% python3 -q
>>> import numpy as np
>>> from numpy import linalg as LA
>>> np.set_printoptions(precision=1, suppress=True, linewidth=200)
>>> E = np.load("test7.npy")
>>> E
array([[ 0,  1,  0],
       [ 2,  2,  0],
       [ 2,  2,  2],
       [ 4,  4,  2],
       [ 6,  4,  3],
       [ 8,  4,  5],
       [ 8,  5,  6],
       [ 8,  7,  6],
       [10,  7,  8],
       [11,  9,  9],
       [11, 10, 10],
       [13, 11, 10],
       [14, 12, 12],
       [15, 12, 12],
       [15, 12, 12],
       [15, 12, 12],
       [15, 12, 13],
       [17, 12, 15],
       [17, 14, 17],
       [17, 15, 18],
       [17, 17, 19],
       [19, 18, 20],
       [19, 18, 20]])
>>> u, r1 = E[8], E[20]
>>> u @ r1
np.int64(441)
>>> pr = (u @ r1) / (u @ u) * u
>>> pr
array([20.7, 14.5, 16.6])
>>> r1 - pr
array([-3.7,  2.5,  2.4])
>>> np.round(LA.norm(u + r1) ** 2 + LA.norm(u - r1) ** 2, 1)
np.float64(2304.0)
>>> Uu, sv, Vt = LA.svd(E)
>>> sv
array([97.9,  6.3,  3.7])
>>> np.argmax(sv[:-1] / (sv[1:] + 1e-6)) + 1
np.int64(1)
>>> other = Uu[:, :1] @ np.diag(sv[:1]) @ Vt[:1]
>>> round(float(LA.norm(E - other, 2)), 1), round(float(sv[1]), 1)
(6.3, 6.3)
>>> round(np.abs(E - other).max(), 1)
np.float64(2.0)
>>> LA.matrix_rank(E, rtol=0.05)
np.int64(2)
>>> LA.matrix_rank(other)
np.int64(1)
>>> Xc = E - E.mean(axis=0)
>>> vecs = LA.svd(Xc)[2][:1]
>>> other = Xc - Xc @ vecs.T @ vecs
>>> LA.norm(other, axis=1).round(6).argmax()
np.int64(20)
>>> W0 = np.load("sample3.npy")
>>> W0
array([[-3.5,  0.2,  1.1],
       [-0.5,  0.9, -1. ],
       [-1.3,  1.8, -2.3],
       [ 2.4,  1.5, -3.2],
       [ 4.1, -1.2,  0. ],
       [ 3.4, -0.2, -1. ],
       [ 2.4,  1.6, -3.2],
       [ 1.9,  0. , -0.5],
       [-5. ,  2. , -1.1],
       [ 2.3, -1. ,  0.5],
       [ 0.6, -0.9,  1.2],
       [-4.1,  1.1, -0.2],
       [-1.3,  2. , -2.3],
       [ 2.9, -1.8,  1.7],
       [ 0.6,  1.6, -2.6],
       [ 2.9,  0.9, -2.1],
       [-3. , -0.7,  2.1],
       [-1.1, -0.6,  1.7],
       [ 4.3, -1. ,  0.1],
       [-1.3,  1.8, -2.2],
       [ 0.6,  1.5, -2.7],
       [-0.7, -1.6,  2.8],
       [-2.4,  1. , -0.5],
       [-1.6,  0.2,  0.5],
       [-1.1, -0.8,  1.7],
       [-1.1,  1.9, -2. ]])
>>> Z = W0[[21, 20]].astype(float)
>>> for _ in range(3):
...     idx = LA.norm(W0[:, None] - Z, axis=-1).argmin(axis=1)
...     Z = np.array([W0[idx == j].mean(axis=0) for j in range(2)])
... 
>>> idx
array([0, 1, 1, 1, 1, 1, 1, 1, 0, 1, 0, 0, 1, 0, 1, 1, 0, 0, 1, 1, 1, 0, 0, 0, 0, 1])
>>> np.abs(Z[1] - Z[0]).argmax()
np.int64(0)
